>>> import numpy as np
>>> import numpy.linalg as la
>>> np.set_printoptions(precision=3, suppress=True, linewidth=100, floatmode="fixed")
>>> rng = np.random.default_rng(2032)
>>> feats = (rng.random((4, 4)) < 0.3) + np.eye(4)
>>> feats /= feats.sum(axis=1, keepdims=True)
>>> feats
array([[1.000, 0.000, 0.000, 0.000],
       [0.250, 0.500, 0.250, 0.000],
       [0.500, 0.000, 0.500, 0.000],
       [0.333, 0.000, 0.000, 0.667]])
>>> # a transition matrix
>>> O = feats.astype(float).copy()
>>> for j in range(4):
...     O[:, j] -= O[:, :j] @ (O[:, :j].T @ O[:, j])
...     O[:, j] /= la.norm(O[:, j])
... 
>>> np.round(O.T @ feats, 3) + 0
array([[ 1.193,  0.105,  0.262,  0.186],
       [ 0.000,  0.489,  0.200, -0.040],
       [ 0.000,  0.000,  0.452, -0.090],
       [ 0.000,  0.000,  0.000,  0.632]])
>>> other = la.invert(feats)
Traceback (most recent call last):
  File "<python-input-11>", line 1, in <module>
    other = la.invert(feats)
            ^^^^^^^^^
AttributeError: module 'numpy.linalg' has no attribute 'invert'
>>> other = la.inv(feats)
>>> np.allclose(other, feats.T)
False
>>> round(float(la.slogdet(feats)[0]), 3)
1.0
>>> feats @ other
array([[1.000, 0.000, 0.000, 0.000],
       [0.000, 1.000, 0.000, 0.000],
       [0.000, 0.000, 1.000, 0.000],
       [0.000, 0.000, 0.000, 1.000]])
>>> la.inv(other)
array([[1.000, 0.000, 0.000, 0.000],
       [0.250, 0.500, 0.250, 0.000],
       [0.500, 0.000, 0.500, 0.000],
       [0.333, 0.000, 0.000, 0.667]])
>>> x = np.array([0, 2, 2, 0])
>>> h1 = np.maximum(feats @ x, 0)
>>> feats.T @ h1
array([0.875, 0.750, 0.875, 0.000])
>>> np.maximum(feats @ x, 0) - np.maximum(-feats @ x, 0)
array([0.000, 1.500, 1.000, 0.000])
>>> feats * (h1 > 1e-9)[:, None]
array([[0.000, 0.000, 0.000, 0.000],
       [0.250, 0.500, 0.250, 0.000],
       [0.500, 0.000, 0.500, 0.000],
       [0.000, 0.000, 0.000, 0.000]])
>>> h1
array([0.000, 1.500, 1.000, 0.000])
>>> np.maximum(feats @ (3 * x), 0)
array([0.000, 4.500, 3.000, 0.000])
>>> np.tanh(feats @ x)
array([0.000, 0.905, 0.762, 0.000])
>>> other = feats / la.norm(feats, axis=1, keepdims=True)
>>> G = other @ other.T
>>> np.argwhere(np.triu(np.abs(G) > 0.95, 1))
array([], shape=(0, 2), dtype=int64)
>>> (G - 2 * np.eye(4)).round(6).argmax(axis=1)
array([2, 2, 0, 0])
>>> (np.abs(G) > 0.9).astype(int)
array([[1, 0, 0, 0],
       [0, 1, 0, 0],
       [0, 0, 1, 0],
       [0, 0, 0, 1]])
>>> G[2]
array([0.707, 0.577, 1.000, 0.316])
>>> W2 = 10 * np.array([[-0.8, 1.8, -0.7, 0.1, -0.6, -0.2, 1.6],
...     [-1.1, -0.5, -0.4, 1.4, -0.9, -0.9, 0.4],
...     [-0.4, 0.3, 1.1, 0.2, 1.2, -1.1, -0.7]])
>>> idx = rng.integers(0, 3, 17)
>>> K = W2[idx] + rng.normal(size=(17, 7))
>>> K
array([[ -7.299,  16.716,  -7.842,   2.190,  -7.146,  -3.769,  16.441],
       [ -7.859,  17.105,  -5.023,   1.592,  -7.571,  -3.129,  19.013],
       [-10.430,  -5.752,  -4.028,  13.066,  -9.125,  -7.272,   3.633],
       [ -5.611,   1.797,  12.335,   1.901,  10.056,  -9.282,  -6.027],
       [-11.492,  -4.178,  -4.460,  13.706,  -8.145, -10.075,   3.979],
       [-11.924,  -5.341,  -2.970,  14.134,  -7.616,  -8.620,   4.545],
       [ -3.374,   2.284,  10.693,   1.457,  11.238, -10.306,  -7.447],
       [-10.068,  17.898,  -7.741,   0.224,  -7.550,  -1.192,  16.904],
       [ -7.938,  16.097,  -5.553,   0.979,  -5.225,  -2.561,  17.158],
       [ -2.812,   2.183,  10.822,   2.107,  11.514, -10.608,  -6.898],
       [-12.429,  -5.961,  -4.925,  13.817,  -7.609,  -7.328,   2.932],
       [-11.048,  -4.960,  -4.798,  13.017,  -9.437,  -9.075,   3.732],
       [ -4.763,   0.607,  11.452,   2.454,  13.378, -10.333,  -6.247],
       [-10.635,  -6.758,  -3.246,  14.123, -10.315,  -8.103,   4.511],
       [-10.601,  -3.767,  -4.035,  13.249,  -8.274,  -7.327,   3.976],
       [-11.325,  -4.598,  -3.650,  14.532,  -8.011,  -9.176,   3.672],
       [ -7.928,  18.194,  -8.081,   1.574,  -5.969,  -0.676,  16.042]])
>>> d = la.norm(K[:, None] - K[None], axis=-1)
>>> np.unravel_index(d.round(6).argmax(), d.shape)
(np.int64(7), np.int64(12))
>>> d[6].round(6).argsort(kind="stable")[:4]
array([ 6,  9, 12,  3])
>>> d.mean(axis=1).argmax()
np.int64(12)
>>> (d + 1e9 * np.eye(17)).round(6).argmin(axis=1)
array([ 8,  8, 14,  6, 15, 15,  9, 16,  1,  6,  2,  4,  9,  2,  2,  4,  7])
>>> x = np.array([0, 1, 1, 2, 2, 2, 0])
>>> target = K @ x
>>> np.round(la.pinv(K) @ K, 3) + 0
array([[1.000, 0.000, 0.000, 0.000, 0.000, 0.000, 0.000],
       [0.000, 1.000, 0.000, 0.000, 0.000, 0.000, 0.000],
       [0.000, 0.000, 1.000, 0.000, 0.000, 0.000, 0.000],
       [0.000, 0.000, 0.000, 1.000, 0.000, 0.000, 0.000],
       [0.000, 0.000, 0.000, 0.000, 1.000, 0.000, 0.000],
       [0.000, 0.000, 0.000, 0.000, 0.000, 1.000, 0.000],
       [0.000, 0.000, 0.000, 0.000, 0.000, 0.000, 1.000]])
>>> np.round(la.lstsq(K, target)[0], 3) + 0
array([0.000, 1.000, 1.000, 2.000, 2.000, 2.000, 0.000])
>>> target = target + 0.3 * rng.normal(size=17)
>>> target
array([ -8.497,  -5.635, -16.520,  19.442, -17.757, -12.137,  17.735,  -7.386,  -3.468,  19.289,
       -13.710, -20.881,  23.211, -18.128, -12.351, -13.611,  -0.685])
>>> c, *_ = la.lstsq(K, target)
>>> c
array([0.162, 0.978, 1.134, 2.068, 1.945, 1.950, 0.109])
>>> np.round(K.T @ (target - K @ c), 3) + 0
array([0.000, 0.000, 0.000, 0.000, 0.000, 0.000, 0.000])
>>> round(float(la.norm(target - K @ c)), 3)
0.648
>>> W0 = (rng.random((4, 4)) < 0.3) + np.eye(4)
>>> W0 /= W0.sum(axis=1, keepdims=True)
>>> W0
array([[0.500, 0.000, 0.000, 0.500],
       [0.000, 1.000, 0.000, 0.000],
       [0.000, 0.000, 1.000, 0.000],
       [0.000, 0.000, 0.000, 1.000]])
>>> # a transition matrix
>>> O, r_ = la.qr(W0)
>>> O
array([[ 1.000,  0.000,  0.000,  0.000],
       [-0.000,  1.000,  0.000,  0.000],
       [-0.000, -0.000,  1.000,  0.000],
       [-0.000, -0.000, -0.000,  1.000]])
>>> r_
array([[0.500, 0.000, 0.000, 0.500],
       [0.000, 1.000, 0.000, 0.000],
       [0.000, 0.000, 1.000, 0.000],
       [0.000, 0.000, 0.000, 1.000]])
>>> O.T @ O
array([[1.000, 0.000, 0.000, 0.000],
       [0.000, 1.000, 0.000, 0.000],
       [0.000, 0.000, 1.000, 0.000],
       [0.000, 0.000, 0.000, 1.000]])
>>> x = np.array([3, 0, 0, 2])
>>> target = r_ @ x
>>> target
array([2.500, 0.000, 0.000, 2.000])
>>> la.solve(r_.T, r_[2])
array([0.000, 0.000, 1.000, 0.000])
>>> la.solve(r_, target + r_[:, 1])
array([3.000, 1.000, 0.000, 2.000])
>>> la.solve(r_, 5 * target)
array([15.000,  0.000,  0.000, 10.000])
>>> la.solve(r_, target)
array([3.000, 0.000, 0.000, 2.000])
>>> data = np.load("arr.npy")
>>> data
array([[-1,  1,  0],
       [-1,  2,  5],
       [-5, -3,  0],
       [-3, -2,  3],
       [-4, -4, -2],
       [ 0,  0,  1],
       [-5,  3, -1],
       [-9,  5,  2],
       [-5,  9,  2],
       [-8,  4,  2],
       [-4,  4,  4]])
>>> d = la.norm(data[:, None] - data[None], axis=-1)
>>> (d + 1e9 * np.eye(11)).round(6).argmin(axis=1)
array([ 5, 10,  4,  2,  2,  0,  9,  9, 10,  7,  1])
>>> la.norm(data, axis=1)
array([ 1.414,  5.477,  5.831,  4.690,  6.000,  1.000,  5.916, 10.488, 10.488,  9.165,  6.928])
>>> d.shape
(11, 11)
>>> d[4]
array([ 6.164,  9.695,  2.449,  5.477,  0.000,  6.403,  7.141, 11.045, 13.638,  9.798, 10.000])
>>> np.flatnonzero(d[4] < d.mean() / 2)
array([2, 4])
>>> d[4].round(6).argsort(kind="stable")[:4]
array([4, 2, 3, 0])
>>> la.norm(data - data.mean(axis=0), axis=1)
array([3.493, 4.712, 5.029, 4.180, 6.689, 4.464, 2.911, 5.925, 7.350, 4.555, 3.414])
>>> other = np.c_[data[:, :2] @ np.array([[4, 9], [4, -8]]), np.array([2, 0, -3, 0, -2, -3, 0, 2, 3, 3, 1])]
>>> other
array([[   0,  -17,    2],
       [   4,  -25,    0],
       [ -32,  -21,   -3],
       [ -20,  -11,    0],
       [ -32,   -4,   -2],
       [   0,    0,   -3],
       [  -8,  -69,    0],
       [ -16, -121,    2],
       [  16, -117,    3],
       [ -16, -104,    3],
       [   0,  -68,    1]])
>>> la.matrix_rank(other)
np.int64(3)
>>> np.round(la.lstsq(data, other[:, 0])[0], 3) + 0
array([4.000, 4.000, 0.000])
